$ ipython --no-banner

In [1]: import numpy as np

In [2]: import numpy.linalg as la

In [3]: np.set_printoptions(suppress=True, linewidth=140)

In [4]: E = np.load("dump.npy")

In [5]: E
Out[5]: 
array([[ 0, -1,  1, -2],
       [ 1,  0,  0,  1],
       [-1,  0,  0, -1],
       [ 2, -1,  1,  0]])

In [6]: left, sv, vt = la.svd(E)

In [7]: vecs = vt[:(sv > 1e-8).sum()]

In [8]: rng = np.random.default_rng(4780)

In [9]: x0 = E[3] + -2 * E[0] + rng.integers(2) * np.eye(4)[2]

In [10]: x0
Out[10]: array([ 2.,  1., -1.,  4.])

In [11]: np.allclose(vecs.T @ vecs @ x0, x0)
Out[11]: True

In [12]: np.round(np.diag(vecs.T @ vecs), 2)
Out[12]: array([0.75, 0.25, 0.25, 0.75])

In [13]: la.matrix_rank(np.vstack([E, x0]))
Out[13]: np.int64(2)

In [14]: F = np.array([[0, 2, 2], [2, 0, 2], [2, 2, 0]])

In [15]: # symmetric, so the eigenvalues are real

In [16]: idx = rng.permutation(3)

In [17]: idx
Out[17]: array([2, 0, 1])

In [18]: other = F[idx][:, idx]

In [19]: np.allclose(other, F)
Out[19]: True

In [20]: np.diag(other)
Out[20]: array([0, 0, 0])

In [21]: idx = rng.permutation(3)

In [22]: other = F[:, idx] * rng.choice([-1, 1], 3)

In [23]: other
Out[23]: 
array([[2, 0, 2],
       [0, 2, 2],
       [2, 2, 0]])

In [24]: left, _, vt = la.svd(F.T @ other)

In [25]: np.round(la.lstsq(F, other)[0], 2) + 0
Out[25]: 
array([[0., 1., 0.],
       [1., 0., 0.],
       [0., 0., 1.]])
